$ python3 -q
>>> import numpy as np
>>> from numpy import linalg as LA
>>> np.set_printoptions(precision=2, suppress=True, linewidth=100, legacy="1.25")
>>> def rnd(a):
...     return np.round(a, 2) + 0
... 
>>> M = np.load("a.npy")
>>> M
array([[ 4,  8, 15, 15, 18,  9, 11,  7,  7,  6,  4,  5],
       [11, 17, 29, 21, 33, 12, 15, 18, 12, 14,  6,  7],
       [ 7, 17, 24, 24, 27,  9, 14, 13,  7, 12, 10,  8],
       [11, 17, 21,  9, 21,  0,  3, 18,  4, 14,  6,  3],
       [ 6, 14, 19, 18, 21,  6, 10, 11,  5, 10,  8,  6],
       [14, 22, 35, 24, 39, 12, 16, 23, 13, 18,  8,  8],
       [12, 16, 25, 12, 27,  6,  8, 19,  9, 14,  4,  4],
       [ 8, 12, 21, 15, 24,  9, 11, 13,  9, 10,  4,  5],
       [ 0,  0,  2,  3,  3,  3,  3,  0,  2,  0,  0,  1],
       [ 8, 16, 28, 27, 33, 15, 19, 14, 12, 12,  8,  9],
       [ 3,  5, 14, 15, 18, 12, 13,  5,  9,  4,  2,  5],
       [13, 19, 34, 24, 39, 15, 18, 21, 15, 16,  6,  8],
       [13, 23, 27, 15, 27,  0,  5, 22,  4, 18, 10,  5],
       [15, 25, 40, 30, 45, 15, 20, 25, 15, 20, 10, 10],
       [ 9, 15, 18,  9, 18,  0,  3, 15,  3, 12,  6,  3],
       [11, 21, 30, 24, 33,  9, 14, 19,  9, 16, 10,  8]])
>>> M2 = M / LA.norm(M, axis=1, keepdims=True)
>>> cov = M2 @ M2.T
>>> rnd(cov[15])
array([0.97, 0.99, 0.99, 0.95, 1.  , 1.  , 0.98, 0.99, 0.74, 0.98, 0.91, 0.99, 0.96, 1.  , 0.96,
       1.  ])
>>> (cov - 2 * np.eye(16)).round(6).argmax(axis=1)
array([ 9,  7,  4, 14,  2, 13,  5, 11, 10,  0,  0,  7, 14,  1, 12, 13])
>>> np.argwhere(np.triu(np.abs(cov) > 0.95, 1))
array([[ 0,  1],
       [ 0,  2],
       [ 0,  4],
       [ 0,  5],
       [ 0,  7],
       [ 0,  9],
       [ 0, 10],
       [ 0, 11],
       [ 0, 13],
       [ 0, 15],
       [ 1,  2],
       [ 1,  4],
       [ 1,  5],
       [ 1,  6],
       [ 1,  7],
       [ 1,  9],
       [ 1, 11],
       [ 1, 13],
       [ 1, 15],
       [ 2,  4],
       [ 2,  5],
       [ 2,  7],
       [ 2,  9],
       [ 2, 11],
       [ 2, 13],
       [ 2, 15],
       [ 3,  6],
       [ 3, 12],
       [ 3, 14],
       [ 4,  5],
       [ 4,  6],
       [ 4,  7],
       [ 4,  9],
       [ 4, 11],
       [ 4, 13],
       [ 4, 15],
       [ 5,  6],
       [ 5,  7],
       [ 5,  9],
       [ 5, 11],
       [ 5, 12],
       [ 5, 13],
       [ 5, 14],
       [ 5, 15],
       [ 6,  7],
       [ 6, 11],
       [ 6, 12],
       [ 6, 13],
       [ 6, 14],
       [ 6, 15],
       [ 7,  9],
       [ 7, 11],
       [ 7, 13],
       [ 7, 15],
       [ 8, 10],
       [ 9, 10],
       [ 9, 11],
       [ 9, 13],
       [ 9, 15],
       [11, 13],
       [11, 15],
       [12, 14],
       [12, 15],
       [13, 15],
       [14, 15]])
